% python3 -q
>>> import numpy as np
>>> np.set_printoptions(precision=2, suppress=True, linewidth=100, sign=" ")
>>> rnd = lambda a: np.round(a, 2) + 0
>>> out = np.array([[1, 1, 1, 3, 1, 0, -3, 3, -3, -2, 3],
...     [2, -3, 0, 2, 2, 3, 0, -3, 2, -1, 0],
...     [-1, -2, 0, -3, 1, 2, 3, 1, 2, 1, 2],
...     [2, -1, -3, -3, 2, 1, 3, 1, 2, -1, -3]])
>>> m1 = out.T @ out
>>> m1
array([[ 10,  -5,  -5,   4,   8,   6,   0,  -2,   3,  -7,  -5],
       [ -5,  15,   4,   6,  -9, -14, -12,   9, -15,   0,   2],
       [ -5,   4,  10,  12,  -5,  -3, -12,   0,  -9,   1,  12],
       [  4,   6,  12,  31,  -2,  -3, -27,  -3, -17,  -8,  12],
       [  8,  -9,  -5,  -2,  10,  10,   6,   0,   7,  -5,  -1],
       [  6, -14,  -3,  -3,  10,  14,   9,  -6,  12,  -2,   1],
       [  0, -12, -12, -27,   6,   9,  27,  -3,  21,   6, -12],
       [ -2,   9,   0,  -3,   0,  -6,  -3,  20, -11,  -3,   8],
       [  3, -15,  -9, -17,   7,  12,  21, -11,  21,   4, -11],
       [ -7,   0,   1,  -8,  -5,  -2,   6,  -3,   4,   7,  -1],
       [ -5,   2,  12,  12,  -1,   1, -12,   8, -11,  -1,  22]])
>>> left, sv, Vh = np.linalg.svd(m1)
>>> rnd(sv)
array([ 97.15,  41.39,  25.03,  23.42,   0.  ,   0.  ,   0.  ,   0.  ,   0.  ,   0.  ,   0.  ])
>>> np.argmax(sv[:-1] / (sv[1:] + 1e-6)) + 1
np.int64(4)
>>> out = left[:, :4] @ np.diag(sv[:4]) @ Vh[:4]
>>> rnd(np.linalg.norm(m1 - out, 2)), rnd(sv[4])
(np.float64(0.0), np.float64(0.0))
>>> rnd(np.abs(m1 - out).max())
np.float64(0.0)
>>> np.linalg.matrix_rank(out)
np.int64(4)
>>> out = m1 / np.linalg.norm(m1, axis=1, keepdims=True)
>>> G = out @ out.T
>>> np.argwhere(np.triu(np.abs(G) > 0.95, 1))
array([[ 1,  5],
       [ 3,  6],
       [ 6,  8]])
>>> (G - 2 * np.eye(11)).round(6).argmax(axis=1)
array([  4,   7,  10,   2,   5,   4,   8,   1,   6,   6,   2])
>>> (np.abs(G) > 0.9).astype(int)
array([[ 1,  0,  0,  0,  0,  0,  0,  0,  0,  0,  0],
       [ 0,  1,  0,  0,  0,  1,  0,  0,  1,  0,  0],
       [ 0,  0,  1,  0,  0,  0,  1,  0,  0,  0,  1],
       [ 0,  0,  0,  1,  0,  0,  1,  0,  0,  0,  0],
       [ 0,  0,  0,  0,  1,  1,  0,  0,  0,  0,  0],
       [ 0,  1,  0,  0,  1,  1,  0,  0,  0,  0,  0],
       [ 0,  0,  1,  1,  0,  0,  1,  0,  1,  0,  0],
       [ 0,  0,  0,  0,  0,  0,  0,  1,  0,  0,  0],
       [ 0,  1,  0,  0,  0,  0,  1,  0,  1,  0,  0],
       [ 0,  0,  0,  0,  0,  0,  0,  0,  0,  1,  0],
       [ 0,  0,  1,  0,  0,  0,  0,  0,  0,  0,  1]])
>>> M = np.loadtxt("a.csv", delimiter=",")
>>> rnd(M)
array([[ -4.57,   3.4 ,   0.54,  -1.07,   3.88,  -0.68,   3.01,   3.15],
       [ -0.17,   5.37,  -7.26,   1.97,   4.72,  -5.06,   1.25,   2.77],
       [ -4.09,   3.73,  -0.92,   0.44,   4.17,  -1.29,   2.78,   3.81],
       [ -6.13,  -5.47,   7.12,  -3.49,  -1.74,   3.99,   4.88,   2.63],
       [ -3.37,  -3.61,  -1.2 ,   1.63,   2.62,   0.09,  -0.39,   3.34],
       [  3.26,   0.4 ,  -9.17,   1.15,   0.7 ,  -5.78,   1.19,   0.76],
       [ -0.03,   1.5 ,  -4.42,   0.8 ,   0.39,  -3.26,   4.1 ,   2.63],
       [  3.21,  -6.72,  -6.11,  -0.78,  -2.77,  -3.26,   0.67,  -0.64],
       [ -5.44,  -1.08,   1.28,  -0.44,   4.59,   0.86,  -0.42,   2.98],
       [  4.14,   0.01, -12.04,   2.7 ,   2.62,  -6.93,  -1.89,   0.58],
       [  7.68,  -9.4 ,  -7.12,  -4.12,  -9.36,  -4.65,   4.63,  -3.59],
       [  0.03,  -0.1 ,  -4.1 ,   0.15,   0.27,  -2.89,   3.03,   1.93],
       [  0.22,   3.27,  -6.24,   1.64,   2.32,  -4.34,   2.73,   2.73],
       [ -2.67,  -0.92,  -0.69,  -1.03,   1.72,  -0.77,   1.88,   2.04],
       [  1.52,   1.38,  -5.8 ,  -0.71,   0.17,  -4.38,   3.24,   0.87],
       [  2.57,  -1.88,  -8.28,   1.07,   1.02,  -4.78,  -0.43,   0.56],
       [  1.05,   0.99, -10.08,   3.83,   5.82,  -5.4 ,  -3.59,   2.15],
       [  0.38,  -2.25,  -3.54,  -1.11,  -0.51,  -2.45,   2.23,   0.8 ],
       [ -2.42,  -7.81,   2.04,  -2.42,  -2.3 ,   1.57,   2.15,   1.05],
       [ -2.55,   2.68,   1.01,  -3.16,  -0.39,  -1.1 ,   6.76,   1.94],
       [ -7.67,  -7.05,   7.07,  -1.38,   0.75,   4.95,   1.66,   3.74],
       [ -7.31,  -1.3 ,   6.68,  -1.94,   0.5 ,   3.43,   5.63,   4.31],
       [ -2.48,   1.52,  -3.39,   1.08,   4.41,  -2.18,   0.19,   2.87],
       [  1.42,   2.64,  -6.68,   0.12,   1.3 ,  -4.88,   2.79,   1.32],
       [ -0.79,  -4.85,  -2.47,   0.23,  -0.33,  -1.  ,   1.05,   1.75],
       [ -3.82,  -2.48,   1.87,  -1.55,   0.4 ,   0.85,   3.1 ,   2.48],
       [  2.9 ,   3.67,  -8.14,   0.37,   0.02,  -6.04,   4.4 ,   1.27],
       [  1.27,   1.82,  -9.62,   2.81,   5.12,  -5.56,  -2.36,   1.76],
       [ -8.66,   3.32,   0.91,   3.33,  10.13,   1.06,  -2.45,   6.18],
       [ -2.51,   0.8 ,  -5.13,   3.53,   5.88,  -2.44,  -1.9 ,   3.85],
       [ -2.62,   5.84,  -3.2 ,   1.6 ,   3.65,  -2.91,   4.28,   4.3 ],
       [  4.39,  -8.41,  -5.  ,  -2.53,  -6.28,  -2.95,   3.26,  -1.58],
       [ -0.71,   7.35, -10.44,   5.88,   8.83,  -6.18,  -1.97,   4.62],
       [  1.32,  -2.61,  -7.28,   2.35,   1.43,  -3.73,  -0.6 ,   1.8 ],
       [ -3.92,  -6.21,   2.34,  -0.97,  -0.33,   1.92,   1.66,   2.46],
       [  3.35,  -1.62,  -6.07,  -1.75,  -2.88,  -4.46,   4.08,  -0.36],
       [ -5.71,   5.91,   0.89,   0.25,   4.89,  -0.61,   4.18,   4.75],
       [  1.09,   4.33,  -6.51,   0.16,   1.65,  -5.07,   3.67,   1.73],
       [  0.94,  -4.18,  -3.89,  -0.58,  -1.51,  -2.27,   2.  ,   0.79],
       [ -4.9 ,   0.58,   5.07,  -3.44,  -1.59,   1.58,   8.15,   3.05],
       [ -1.46,   7.28,  -7.07,   3.27,   6.46,  -4.9 ,   1.14,   4.1 ],
       [ -3.89,  -2.46,   0.86,  -0.54,   1.67,   0.56,   1.62,   2.75]])
>>> dist = np.linalg.norm(M[:, None] - M[None], axis=-1)
>>> (dist + 1e9 * np.eye(42)).round(6).argmin(axis=1)
array([  2,  40,   0,  20,  41,  15,  11,  38,  41,   5,  31,   6,  37,  41,  23,  33,  27,  38,
        34,  39,   3,  39,  29,  37,  38,  41,  37,  16,   8,  22,   2,   7,  40,  15,  18,  14,
         0,  23,  17,  21,   1,  25])
>>> np.unravel_index(dist.round(6).argmax(), dist.shape)
(np.int64(10), np.int64(28))
